% python3 -q
>>> import numpy as np
>>> np.set_printoptions(precision=3, suppress=True, linewidth=160, floatmode="fixed")
>>> M = np.array([[1.2, 0.6, -1.2, 0.8, 1.3],
...     [0.3, 2.6, -0.2, 0.9, -1.0],
...     [1.0, 0.6, -0.9, 0.7, -1.0],
...     [-0.6, 1.0, -0.8, 0.5, 1.1],
...     [-1.3, -0.6, 1.4, -0.8, -0.5]])
>>> M
array([[ 1.200,  0.600, -1.200,  0.800,  1.300],
       [ 0.300,  2.600, -0.200,  0.900, -1.000],
       [ 1.000,  0.600, -0.900,  0.700, -1.000],
       [-0.600,  1.000, -0.800,  0.500,  1.100],
       [-1.300, -0.600,  1.400, -0.800, -0.500]])
>>> hat = np.triu(np.array([[-9, -3, -2, 1, -9],
...     [6, 8, 0, 7, -6],
...     [5, -9, -1, -7, 0],
...     [8, -7, 2, 7, -6],
...     [9, 7, 3, 6, -7]]), 1) + np.eye(5)
>>> out = hat @ M @ np.linalg.inv(hat)
>>> np.linalg.matrix_rank(out)
np.int64(5)
>>> np.poly(out)
array([  1.000,  -2.900,   4.100, -13.149,   2.448,  -0.889])
>>> round(float(np.trace(out)), 3), np.trace(M)
(2.9, np.float64(2.9))
>>> np.round(np.linalg.det(out), 3)
np.float64(0.889)
>>> K = np.load("x.npy")
>>> K
array([[ 0, -1],
       [ 1,  0]])
>>> r0 = np.array([2, 0])
>>> out = K + np.outer(r0, np.eye(2)[1])
>>> np.linalg.matrix_rank(out - K)
np.int64(1)
>>> np.linalg.matrix_rank(np.linalg.inv(out) - np.linalg.inv(K), tol=1e-8)
np.int64(1)
>>> out = K / np.linalg.norm(K, axis=1, keepdims=True)
>>> C2 = out @ out.T
>>> C2[1]
array([0.000, 1.000])
>>> x = np.array([5, 4, 3, 7, 0])
>>> target = M @ x
>>> beta, lr = np.zeros(5), 1 / np.linalg.norm(M, 2) ** 2
>>> for i in range(4):
...     beta -= lr * M.T @ (M @ beta - target)
...     if i % 1 == 0: print(i, round(np.linalg.norm(M @ beta - target), 3))
... 
0 4.523
1 3.643
2 3.223
3 3.001
>>> beta
array([ 2.874,  4.528, -2.091,  2.537, -1.233])
>>> m1 = np.load("mat.npy")
>>> m1
array([[ 0.000,  2.000,  2.000,  2.000,  0.000,  0.000],
       [ 2.000,  2.000,  1.000,  3.000,  0.000,  0.000],
       [ 0.000,  3.000,  2.000,  0.000,  0.000,  0.000],
       [ 1.000,  3.000,  2.000,  3.000,  0.000,  0.000],
       [ 0.000,  0.000,  0.000,  0.000, -1.000,  0.000],
       [ 0.000,  0.000,  0.000,  0.000, -1.000,  2.000]])
>>> rng = np.random.default_rng(53)
>>> lab = rng.permutation(6)
>>> out = m1[:, lab] * rng.choice([-1, 1], 6)
>>> out
array([[ 0.000, -2.000, -0.000, -0.000,  2.000,  2.000],
       [ 0.000, -2.000, -0.000, -2.000,  1.000,  3.000],
       [ 0.000, -3.000, -0.000, -0.000,  2.000,  0.000],
       [ 0.000, -3.000, -0.000, -1.000,  2.000,  3.000],
       [-1.000, -0.000, -0.000, -0.000,  0.000,  0.000],
       [-1.000, -0.000, -2.000, -0.000,  0.000,  0.000]])
>>> left, _, vt = np.linalg.svd(m1.T @ out)
>>> lab
array([4, 1, 5, 0, 2, 3])
>>> np.round(left @ vt, 3) + 0
array([[ 0.000,  0.000,  0.000, -1.000,  0.000,  0.000],
       [ 0.000, -1.000,  0.000,  0.000,  0.000,  0.000],
       [ 0.000,  0.000,  0.000,  0.000,  1.000,  0.000],
       [ 0.000,  0.000,  0.000,  0.000,  0.000,  1.000],
       [ 1.000,  0.000,  0.000,  0.000,  0.000,  0.000],
       [ 0.000,  0.000, -1.000,  0.000,  0.000,  0.000]])
>>> (out + out.T) / 2
array([[ 0.000, -1.000,  0.000,  0.000,  0.500,  0.500],
       [-1.000, -2.000, -1.500, -2.500,  0.500,  1.500],
       [ 0.000, -1.500, -0.000, -0.000,  1.000, -1.000],
       [ 0.000, -2.500, -0.000, -1.000,  1.000,  1.500],
       [ 0.500,  0.500,  1.000,  1.000,  0.000,  0.000],
       [ 0.500,  1.500, -1.000,  1.500,  0.000,  0.000]])
>>> (out - out.T) / 2
array([[ 0.000, -1.000, -0.000, -0.000,  1.500,  1.500],
       [ 1.000,  0.000,  1.500,  0.500,  0.500,  1.500],
       [ 0.000, -1.500,  0.000,  0.000,  1.000,  1.000],
       [ 0.000, -0.500,  0.000,  0.000,  1.000,  1.500],
       [-1.500, -0.500, -1.000, -1.000,  0.000,  0.000],
       [-1.500, -1.500, -1.000, -1.500,  0.000,  0.000]])
>>> np.round(np.abs(np.linalg.eigvals(out)).max(), 3)
np.float64(3.127)
>>> print(out @ out)
[[ -4.000   4.000  -4.000   4.000  -2.000  -6.000]
 [ -4.000  10.000  -6.000   6.000  -6.000 -12.000]
 [ -2.000   6.000   0.000   6.000  -3.000  -9.000]
 [ -5.000   9.000  -6.000   7.000  -5.000 -12.000]
 [  0.000   2.000   0.000   0.000  -2.000  -2.000]
 [  0.000   8.000   0.000   0.000  -6.000  -2.000]]
>>> print(np.allclose(out, out.T))
False
>>> E = np.load("run0.npy")
>>> E
array([[ 3.662,  0.706, -4.186],
       [-1.666, -0.409,  2.123],
       [-0.003, -0.103, -0.005],
       [-1.922, -0.354,  2.179],
       [ 4.841,  0.869, -5.604],
       [-5.456, -0.805,  6.376],
       [ 0.539,  0.199, -0.548],
       [-1.798, -0.166,  2.085],
       [-0.070,  0.077, -0.090],
       [-5.298, -0.895,  6.500],
       [ 3.045,  0.468, -3.586],
       [-0.571, -0.110,  0.852],
       [-1.876, -0.315,  2.113],
       [ 4.215,  0.596, -4.860],
       [-1.407, -0.312,  1.287],
       [ 0.444, -0.087, -0.660],
       [ 3.695,  0.572, -4.398],
       [-3.569, -0.637,  4.331],
       [ 5.311,  0.872, -6.316],
       [-1.846, -0.364,  2.184],
       [-3.570, -0.606,  4.233],
       [ 2.856,  0.524, -3.456],
       [-2.891, -0.584,  3.446]])
>>> O, evecs = np.linalg.qr(m1[:, :3])[0], np.linalg.qr(m1[:, 3:])[0]
>>> s = np.linalg.svd(O.T @ evecs, compute_uv=False)
>>> print(s.round(3) + 0)
[0.985 0.000 0.000]
>>> print((s > 0.9).sum())
1
>>> x = np.array([0, 0])
>>> print(np.linalg.svd(K, compute_uv=False))
[1.000 1.000]
>>> np.round(np.linalg.det(K), 3)
np.float64(1.0)
>>> O = np.linalg.solve(np.eye(2) - K, np.eye(2) + K)
>>> O @ O.T
array([[1.000, 0.000],
       [0.000, 1.000]])
>>> out = np.array([[1, 2, 2, 0], [0, 1, -1, -2], [2, 1, 0, -1], [-1, 2, 0, -2]])
>>> feats = np.triu(out, 1)
>>> feats
array([[ 0,  2,  2,  0],
       [ 0,  0, -1, -2],
       [ 0,  0,  0, -1],
       [ 0,  0,  0,  0]])
>>> # rows and columns are dependent
>>> left, s, vt = np.linalg.svd(feats)
>>> evecs = vt[:(s > 1e-8).sum()]
>>> x = feats[0] + -1 * feats[3] + rng.integers(2) * np.eye(4)[0]
>>> print(x)
[1.000 2.000 2.000 0.000]
>>> np.linalg.matrix_rank(np.vstack([feats, x]))
np.int64(4)
>>> round(float(np.linalg.norm(x - evecs.T @ evecs @ x)), 3)
1.0
>>> print(np.round(evecs.T @ evecs, 3) + 0)
[[0.000 0.000 0.000 0.000]
 [0.000 1.000 0.000 0.000]
 [0.000 0.000 1.000 0.000]
 [0.000 0.000 0.000 1.000]]
>>> np.diag(evecs.T @ evecs)
array([0.000, 1.000, 1.000, 1.000])
>>> left, s, vt = np.linalg.svd(feats, full_matrices=False)
>>> np.round(left.T @ feats @ vt.T, 3) + 0
array([[3.018, 0.000, 0.000, 0.000],
       [0.000, 2.191, 0.000, 0.000],
       [0.000, 0.000, 0.302, 0.000],
       [0.000, 0.000, 0.000, 0.000]])
>>> print(np.abs(left[:, 0]).round(6).argmax())
0
>>> np.round(vt @ vt.T, 3) + 0
array([[1.000, 0.000, 0.000, 0.000],
       [0.000, 1.000, 0.000, 0.000],
       [0.000, 0.000, 1.000, 0.000],
       [0.000, 0.000, 0.000, 1.000]])
>>> np.round(left.T @ left, 3) + 0
array([[1.000, 0.000, 0.000, 0.000],
       [0.000, 1.000, 0.000, 0.000],
       [0.000, 0.000, 1.000, 0.000],
       [0.000, 0.000, 0.000, 1.000]])
>>> np.allclose(left * s @ vt, feats)
True
>>> [round(float(x), 3) for x in np.linalg.svd(feats, compute_uv=False)[:3]]
[3.018, 2.191, 0.302]
>>> print(np.round(np.linalg.norm(feats, 2) / np.linalg.norm(feats), 3))
0.807
>>> np.linalg.matrix_rank(feats, rtol=0.1)
np.int64(3)
>>> mat = np.load("out19.npy")
>>> mat
array([[  8,  -6,  -1],
       [ -6,  -4,   0],
       [ -1,   0, -10]])
>>> out = np.array([[0, -2, 1], [0, -2, 1]])
>>> basis = np.kron(out, mat)
>>> basis
array([[  0,   0,   0, -16,  12,   2,   8,  -6,  -1],
       [  0,   0,   0,  12,   8,   0,  -6,  -4,   0],
       [  0,   0,   0,   2,   0,  20,  -1,   0, -10],
       [  0,   0,   0, -16,  12,   2,   8,  -6,  -1],
       [  0,   0,   0,  12,   8,   0,  -6,  -4,   0],
       [  0,   0,   0,   2,   0,  20,  -1,   0, -10]])
>>> print(basis.shape)
(6, 9)
>>> print(np.linalg.matrix_rank(basis))
3
>>> data = np.array([[0, 0, -3], [0, -2, 0], [-2, 0, 2]])
>>> print(data)
[[ 0  0 -3]
 [ 0 -2  0]
 [-2  0  2]]
>>> O = data.astype(float).copy()
>>> for j in range(3):
...     O[:, j] -= O[:, :j] @ (O[:, :j].T @ O[:, j])
...     O[:, j] /= np.linalg.norm(O[:, j])
... 
>>> O.T @ O
array([[1.000, 0.000, 0.000],
       [0.000, 1.000, 0.000],
       [0.000, 0.000, 1.000]])
>>> print(O.T @ data)
[[ 2.000  0.000 -2.000]
 [ 0.000  2.000  0.000]
 [ 0.000  0.000  3.000]]
>>> x = np.array([1, 2, 2])
>>> target = data @ x
>>> beta, lr = np.zeros(3), 1 / np.linalg.norm(data, 2) ** 2
>>> for i in range(30):
...     beta -= lr * data.T @ (data @ beta - target)
...     if i % 10 == 0: print(i, round(np.linalg.norm(data @ beta - target), 3))
... 
0 3.608
10 0.35
20 0.051
>>> print(round(np.linalg.cond(data), 3))
2.42
>>> beta
array([0.994, 2.000, 1.998])
